% ipython --no-banner

In [1]: import numpy as np

In [2]: np.set_printoptions(precision=3, suppress=True, linewidth=160)

In [3]: q, _ = np.linalg.qr(np.array([[-1.7, -0.3, -0.4, -1.9, 2.3, -0.2, -1.3],
   ...:     [1.2, 0.5, -0.5, 0.8, 0.5, -0.6, 0.5],
   ...:     [-0.6, -1.1, 1.2, -0.5, 1.2, 0.3, -1.5],
   ...:     [0.7, 0.9, 1.2, 0.3, -0.1, -1.3, 1.3],
   ...:     [0.9, -0.3, -1.3, -0.4, 0.8, 0.8, 0.1],
   ...:     [0.6, -1.2, 0.7, 0.4, 1.8, 0.4, -0.7],
   ...:     [1.5, 1.5, -1.6, 0.0, 1.2, -2.8, 1.6]]))

In [4]: evals = np.array([4, 0, 5, 0, 0, -1, 0])

In [5]: M = q @ np.diag(evals) @ q.T

In [6]: print(M)
[[ 1.771 -1.041  0.189 -1.753  0.031 -0.655 -0.555]
 [-1.041  0.426 -0.178  0.102  0.45   0.317  1.164]
 [ 0.189 -0.178  0.323  0.805 -0.786 -0.026 -1.008]
 [-1.753  0.102  0.805  2.46  -1.568  0.585 -0.321]
 [ 0.031  0.45  -0.786 -1.568  1.623 -0.04   1.535]
 [-0.655  0.317 -0.026  0.585 -0.04   0.232  0.251]
 [-0.555  1.164 -1.008 -0.321  1.535  0.251  1.165]]

In [7]: B = np.array([[-1, -5], [3, 0], [2, 7], [-6, 3], [5, 4], [8, -1], [-3, -7]])

In [8]: print(np.vstack([M, B.T]).shape)
(9, 7)

In [9]: print(np.einsum("ij->j", M))
[-2.014  1.24  -0.68   0.309  1.244  0.664  2.23 ]

In [10]: print(np.allclose(M[:-1].T @ np.linalg.lstsq(M[:-1].T, M[-1])[0], M[-1]))
True

In [11]: print(np.round(np.trace(np.linalg.pinv(M) @ M), 3))
3.0

In [12]: print(M @ np.linalg.pinv(M) @ M)
[[ 1.771 -1.041  0.189 -1.753  0.031 -0.655 -0.555]
 [-1.041  0.426 -0.178  0.102  0.45   0.317  1.164]
 [ 0.189 -0.178  0.323  0.805 -0.786 -0.026 -1.008]
 [-1.753  0.102  0.805  2.46  -1.568  0.585 -0.321]
 [ 0.031  0.45  -0.786 -1.568  1.623 -0.04   1.535]
 [-0.655  0.317 -0.026  0.585 -0.04   0.232  0.251]
 [-0.555  1.164 -1.008 -0.321  1.535  0.251  1.165]]

In [13]: print(np.abs(np.diag(np.linalg.qr(M)[1])) > 1e-9)
[ True  True  True False False False False]

In [14]: print(np.unique(M.round(6), axis=0).shape)
(7, 7)

In [15]: print(np.linalg.lstsq(M[:-1].T, M[-1])[2])
3
